$ python -q
>>> import numpy as np
>>> np.set_printoptions(suppress=True, linewidth=140)
>>> X = np.array([[0.7, -0.5, -0.8],
...     [-0.2, -1.5, 1.7],
...     [-1.0, 0.6, -0.3],
...     [2.8, 0.0, -0.1],
...     [1.1, -0.3, 2.3],
...     [0.0, 0.0, -1.0],
...     [-1.7, 1.7, -1.6],
...     [0.8, 0.8, -1.4],
...     [-0.6, -0.7, 0.5],
...     [0.9, -0.9, -1.8]])
>>> rng = np.random.default_rng(293932)
>>> X[:, 0] = 4 * X[:, 2] + 0.02 * rng.normal(size=10)
>>> X.round(3)
array([[-3.206, -0.5  , -0.8  ],
       [ 6.804, -1.5  ,  1.7  ],
       [-1.168,  0.6  , -0.3  ],
       [-0.407,  0.   , -0.1  ],
       [ 9.233, -0.3  ,  2.3  ],
       [-4.013,  0.   , -1.   ],
       [-6.402,  1.7  , -1.6  ],
       [-5.573,  0.8  , -1.4  ],
       [ 2.018, -0.7  ,  0.5  ],
       [-7.194, -0.9  , -1.8  ]])
>>> Xc = X - X.mean(axis=0)
>>> evecs = np.linalg.svd(Xc)[2][:2]
>>> out = Xc - Xc @ evecs.T @ evecs
>>> np.round(out.std(axis=0), 3) + 0
array([0.001, 0.   , 0.003])
>>> np.round((Xc @ evecs.T).std(axis=0), 3)
array([5.448, 0.758])
>>> np.linalg.norm(out, axis=1).round(6).argmax()
np.int64(7)
>>> np.round(np.cov(Xc @ evecs.T, rowvar=False), 3) + 0
array([[32.975,  0.   ],
       [ 0.   ,  0.639]])
>>> round(float(np.linalg.norm(out) / np.linalg.norm(Xc)), 3)
0.001
>>> idx = X[:, 2] > np.median(X[:, 2])
>>> f = X[idx].mean(axis=0) - X[~idx].mean(axis=0)
>>> ((X - X.mean(axis=0)) @ f > 0).astype(int)
array([0, 1, 0, 1, 1, 0, 0, 0, 1, 0])
>>> np.argsort(-np.abs(f).round(6), kind="stable")
array([0, 2, 1])
>>> D = np.linalg.norm(X[:, None] - X[None], axis=-1)
>>> (D + 1e9 * np.eye(10)).round(6).argmin(axis=1)
array([5, 4, 3, 2, 1, 0, 7, 6, 3, 7])
>>> np.flatnonzero(D[2] < D.mean() / 2)
array([0, 2, 3, 5])
>>> D.mean(axis=1).argmax()
np.int64(4)
>>> np.unravel_index(D.round(6).argmax(), D.shape)
(np.int64(4), np.int64(9))
>>> np.round(np.linalg.norm(X, axis=1), 3)
array([3.342, 7.172, 1.347, 0.42 , 9.519, 4.136, 6.814, 5.802, 2.193, 7.47 ])
